% ipython --no-banner

In [1]: import numpy as np

In [2]: np.set_printoptions(precision=1, suppress=True, linewidth=100)

In [3]: F = np.load("out7.npy")

In [4]: F
Out[4]: 
array([[  0, -25,  -8,  -5,  -9, -22,  -3, -31,  -5,  -4,  -9,   5,   3],
       [ 12,  11,  10,  11,   8,   1,  16,  10,  14,  10,   7,   9,   5],
       [ 30,  19,  29,  23,  14, -11,  38,   9,  34,  20,   8,  20,  11],
       [  0,  15,  24,  -5,  -3,  -4,  -1,   3,   5,  -8, -13, -15,  -9],
       [ 12,  22,   2,  18,  17,  21,  19,  33,  15,  18,  22,  14,   8],
       [  6,  -3,   9,   1,  -2, -13,   6, -11,   6,   0,  -6,   2,   1],
       [-12, -23, -10, -15, -14, -15, -18, -28, -16, -14, -15,  -9,  -5]])

In [5]: # looks like rank 3

In [6]: ang = np.radians(90)

In [7]: R = np.eye(13)

In [8]: R[7, 7] = R[12, 12] = np.cos(ang)

In [9]: R[7, 12], R[12, 7] = -np.sin(ang), np.sin(ang)

In [10]: A2 = F @ R.T

In [11]: np.allclose(np.linalg.norm(F, axis=1), np.linalg.norm(A2, axis=1))
Out[11]: True

In [12]: np.abs(A2 - F).max(axis=0)
Out[12]: array([ 0.,  0.,  0.,  0.,  0.,  0.,  0., 41.,  0.,  0.,  0.,  0., 34.])

In [13]: cent = np.array([[-2, -2, 5, -8, 4], [-1, 0, 5, 5, 8], [3, -7, -8, 1, -5]])

In [14]: W0 = np.repeat(cent, 29 // 3, axis=0)

In [15]: rng = np.random.default_rng(1229)

In [16]: W0 = W0 + 0.3 * rng.normal(size=W0.shape)

In [17]: W0
Out[17]: 
array([[-1.8, -1.6,  5.2, -8.1,  3.8],
       [-2. , -2.4,  4.8, -8.4,  3.9],
       [-1.8, -2.2,  4.7, -8.2,  3.9],
       [-2.3, -1.7,  4.8, -8.9,  4.6],
       [-1.9, -2.2,  5. , -7.5,  4.1],
       [-1.8, -1.9,  4.7, -8. ,  3.7],
       [-1.8, -2.4,  4.7, -7.7,  3.7],
       [-1.9, -1.9,  5. , -7.9,  4.3],
       [-1.8, -1.6,  5.1, -8.4,  4. ],
       [-1.5,  0.6,  5.2,  5.3,  7.6],
       [-1.3, -0.1,  5.2,  5.4,  8. ],
       [-1.2,  0.1,  5. ,  4.5,  7.9],
       [-0.9, -0.1,  4.9,  4.5,  7.9],
       [-0.6, -0.5,  4.7,  5.4,  8.3],
       [-1.1, -0.3,  4.7,  4.8,  8. ],
       [-1. , -0.1,  5.1,  5.2,  7.8],
       [-1.3, -0.2,  5.1,  5.2,  7.9],
       [-0.5, -0.7,  4.7,  6.2,  7.9],
       [ 3.1, -6.9, -8.3,  1.2, -5. ],
       [ 3.3, -7.8, -8.5,  1.4, -5.3],
       [ 3. , -6.9, -7.7,  0.9, -4.7],
       [ 2.8, -7.2, -8. ,  1.3, -5.1],
       [ 2.8, -7. , -8.2,  1.1, -5. ],
       [ 2.9, -6.5, -8.2,  1. , -5.2],
       [ 2.8, -7.6, -7.9,  0.5, -5.2],
       [ 3.1, -6.7, -8. ,  0.9, -5.1],
       [ 3.2, -7.5, -7.7,  1.1, -4.7]])

In [18]: np.allclose(F[:-1].T @ np.linalg.lstsq(F[:-1].T, F[-1])[0], F[-1])
Out[18]: True

In [19]: round(np.trace(np.linalg.pinv(F) @ F), 1)
Out[19]: np.float64(3.0)

In [20]: np.linalg.lstsq(F[:-1].T, F[-1])[2]
Out[20]: np.int32(3)

In [21]: Xc = (W0 - W0.mean(axis=0)) / W0.std(axis=0)

In [22]: np.argwhere(np.abs(Xc) > 2)
Out[22]: array([], shape=(0, 2), dtype=int64)

In [23]: Xc.std(axis=0)
Out[23]: array([1., 1., 1., 1., 1.])

In [24]: b = np.linalg.lstsq(np.delete(Xc, 3, axis=1), Xc[:, 3])[0]

In [25]: np.abs(b).argmax()
Out[25]: np.int64(3)

In [26]: b
Out[26]: array([ 0.9,  0.7, -2.1,  2.2])

In [27]: np.linalg.cond(W0) > 100
Out[27]: np.False_

In [28]: round(float(np.linalg.norm(W0, 2) / np.linalg.norm(W0)), 1)
Out[28]: 0.8

In [29]: np.abs(np.linalg.svd(W0)[2][-1])
Out[29]: array([1. , 0.1, 0.2, 0.1, 0.1])

In [30]: [round(float(x), 1) for x in np.linalg.svd(W0, compute_uv=False)[:3]]
Out[30]: [46.3, 29.8, 19.7]
